% ipython --no-banner

In [1]: import numpy as np

In [2]: import numpy.linalg as la

In [3]: np.set_printoptions(suppress=True, linewidth=140)

In [4]: mat = np.load("run4.npy")

In [5]: mat
Out[5]: 
array([[-1.6,  0.2, -0.2,  1.3],
       [ 1.1, -0.1, -0.7,  0.2],
       [-1.5, -0.1, -0.2,  1.3]])

In [6]: T = np.stack([mat, -1 * mat, mat[::-1]])

In [7]: np.round(la.norm(T, axis=(1, 2)), 1)
Out[7]: array([3.2, 3.2, 3.2])

In [8]: np.abs(mat).max()
Out[8]: np.float64(1.6)

In [9]: mat.shape
Out[9]: (3, 4)

In [10]: np.unravel_index(np.abs(mat).argmax(), mat.shape)
Out[10]: (np.int64(0), np.int64(0))

In [11]: np.round(np.diff(mat, axis=0), 1)
Out[11]: 
array([[ 2.7, -0.3, -0.5, -1.1],
       [-2.6,  0. ,  0.5,  1.1]])

In [12]: np.count_nonzero(mat)
Out[12]: np.int64(12)

In [13]: np.round(mat.sum(axis=0), 1)
Out[13]: array([-2. ,  0. , -1.1,  2.8])

In [14]: np.round(la.svd(mat, compute_uv=False), 1)
Out[14]: array([3. , 1.1, 0.2])

In [15]: rng = np.random.default_rng(855806)

In [16]: B = mat + rng.integers(-2, 3, (3, 2)) @ rng.integers(-2, 3, (2, 4))

In [17]: B
Out[17]: 
array([[ 4.4, -3.8,  5.8,  9.3],
       [ 4.1, -4.1,  2.3,  2.2],
       [ 1.5, -4.1,  2.8,  3.3]])

In [18]: np.abs(B - mat).sum(axis=1)
Out[18]: array([24., 12., 12.])

In [19]: np.round(B - mat, 1)
Out[19]: 
array([[ 6., -4.,  6.,  8.],
       [ 3., -4.,  3.,  2.],
       [ 3., -4.,  3.,  2.]])

In [20]: np.round(la.svd(B - mat, compute_uv=False), 1) + 0
Out[20]: array([14.7,  3.3,  0. ])

In [21]: r0 = np.array([2, 1, 2])

In [22]: np.round(np.correlate(mat[2], mat[0], "full"), 1)
Out[22]: array([-2. ,  0.2, -0.5,  4.1, -0.1,  0.6, -2.1])

In [23]: np.round(np.cross(mat[2, :3], mat[0, :3]), 1) + 0
Out[23]: array([ 0.1,  0. , -0.5])

In [24]: E = np.load("layer1.npy")

In [25]: E
Out[25]: 
array([[  8., -10.,   3.],
       [  3.,  -5.,   3.],
       [-16.,  10., -11.]])

In [26]: round(float(la.det(E[::-1])), 1)
Out[26]: -200.0

In [27]: np.einsum("ij,ji->", E, E)
Out[27]: np.float64(114.0)

In [28]: np.round(np.poly(E), 1)
Out[28]: array([   1.,    8.,  -25., -200.])

In [29]: round(float(la.det(2 * E)), 1), round(la.det(E), 1)
Out[29]: (1600.0, np.float64(200.0))

In [30]: np.round(la.eigvals(E).sum().real, 1)
Out[30]: np.float64(-8.0)
